>>> import numpy as np
>>> from numpy import linalg as LA
>>> np.set_printoptions(precision=2, suppress=True, linewidth=100, legacy="1.25")
>>> X = np.loadtxt("test0.csv", delimiter=",")
>>> print(X)
[[-4.9   0.11  1.  ]
 [-3.14 -3.77 -0.94]
 [ 4.28 -2.08  1.54]
 [ 0.69  1.73 -4.64]
 [-1.88  3.95  2.42]
 [ 4.78  0.29 -1.42]
 [-4.93  0.82 -0.07]
 [ 4.83 -1.28 -0.18]
 [ 0.8   0.43  4.92]
 [ 0.5  -4.97 -0.15]
 [-0.96  4.85  0.76]
 [-1.89  3.92 -2.46]
 [ 1.58  3.27 -3.44]
 [-3.07  3.65 -1.51]
 [ 0.8   4.3   2.43]
 [-3.22 -0.23  3.82]
 [-0.91  1.56 -4.66]
 [-4.54 -1.04  1.83]
 [-2.23 -4.37 -0.98]
 [ 4.14 -0.84  2.67]
 [ 0.98 -4.51 -1.93]
 [-1.5   1.39 -4.56]
 [ 3.15 -0.01  3.88]
 [-2.52 -4.21 -0.97]
 [ 4.57  0.78 -1.88]
 [-3.39 -3.17  1.85]
 [-1.48  1.05  4.66]
 [-4.33 -2.46  0.45]
 [ 3.96  0.02 -3.05]
 [ 2.89  1.29 -3.87]
 [-2.24  3.49  2.8 ]
 [ 1.29 -3.85  2.92]]
>>> Ac = X - X.mean(axis=0)
>>> U, sig, Vt = LA.svd(Ac, full_matrices=False)
>>> print(np.abs(U[:, 0]).argmax())
24
>>> print(np.round((sig ** 2).sum() ** 2 / (sig ** 4).sum(), 2))
2.93
>>> print(LA.matrix_rank(Ac))
3
>>> print(np.searchsorted(np.cumsum(sig ** 2) / (sig ** 2).sum(), 0.9) + 1)
3
>>> print(np.abs(Vt[0]).argmax())
0
>>> data = np.loadtxt("m.csv", delimiter=",")
>>> print(data)
[[0. 1. 0. 0.]
 [1. 0. 0. 0.]
 [0. 0. 0. 1.]
 [0. 0. 1. 0.]]
>>> print(data @ data)
[[1. 0. 0. 0.]
 [0. 1. 0. 0.]
 [0. 0. 1. 0.]
 [0. 0. 0. 1.]]
>>> print((data != 0).astype(int))
[[0 1 0 0]
 [1 0 0 0]
 [0 0 0 1]
 [0 0 1 0]]
>>> print((LA.matrix_power((data != 0) + (data.T != 0) + np.eye(4), 4) > 0).astype(int))
[[1 1 0 0]
 [1 1 0 0]
 [0 0 1 1]
 [0 0 1 1]]
>>> print(np.sort(LA.eigvals(data).real))
[-1. -1.  1.  1.]
>>> B = np.c_[X[:, :2] @ np.array([[4, 0], [-1, 6]]), np.array([-3, 7, 6, 7, 9, -1, 5, 1, 4, -4, 5, 9, -5, -2, -2, 7, 3, -6, -1, -3, 3, 7, -8, -6, -6, -5, 8, 9, -5, -8, 3, 5])]
>>> print(B)
[[-19.71   0.66  -3.  ]
 [ -8.79 -22.62   7.  ]
 [ 19.2  -12.48   6.  ]
 [  1.03  10.38   7.  ]
 [-11.47  23.7    9.  ]
 [ 18.83   1.74  -1.  ]
 [-20.54   4.92   5.  ]
 [ 20.6   -7.68   1.  ]
 [  2.77   2.58   4.  ]
 [  6.97 -29.82  -4.  ]
 [ -8.69  29.1    5.  ]
 [-11.48  23.52   9.  ]
 [  3.05  19.62  -5.  ]
 [-15.93  21.9   -2.  ]
 [ -1.1   25.8   -2.  ]
 [-12.65  -1.38   7.  ]
 [ -5.2    9.36   3.  ]
 [-17.12  -6.24  -6.  ]
 [ -4.55 -26.22  -1.  ]
 [ 17.4   -5.04  -3.  ]
 [  8.43 -27.06   3.  ]
 [ -7.39   8.34   7.  ]
 [ 12.61  -0.06  -8.  ]
 [ -5.87 -25.26  -6.  ]
 [ 17.5    4.68  -6.  ]
 [-10.39 -19.02  -5.  ]
 [ -6.97   6.3    8.  ]
 [-14.86 -14.76   9.  ]
 [ 15.82   0.12  -5.  ]
 [ 10.27   7.74  -8.  ]
 [-12.45  20.94   3.  ]
 [  9.01 -23.1    5.  ]]
>>> print(np.round(LA.norm(B - X @ LA.lstsq(X, B)[0], axis=0), 2) + 0)
[ 0.    0.   29.77]
>>> print(np.round(LA.lstsq(X, B[:, 0])[0], 2) + 0)
[ 4. -1.  0.]
>>> print(LA.norm(LA.qr(X)[0].T @ B, axis=0) ** 2 / ((B ** 2).sum(axis=0) + 1e-12))
[1.   1.   0.13]
>>> print(LA.matrix_rank(B))
3
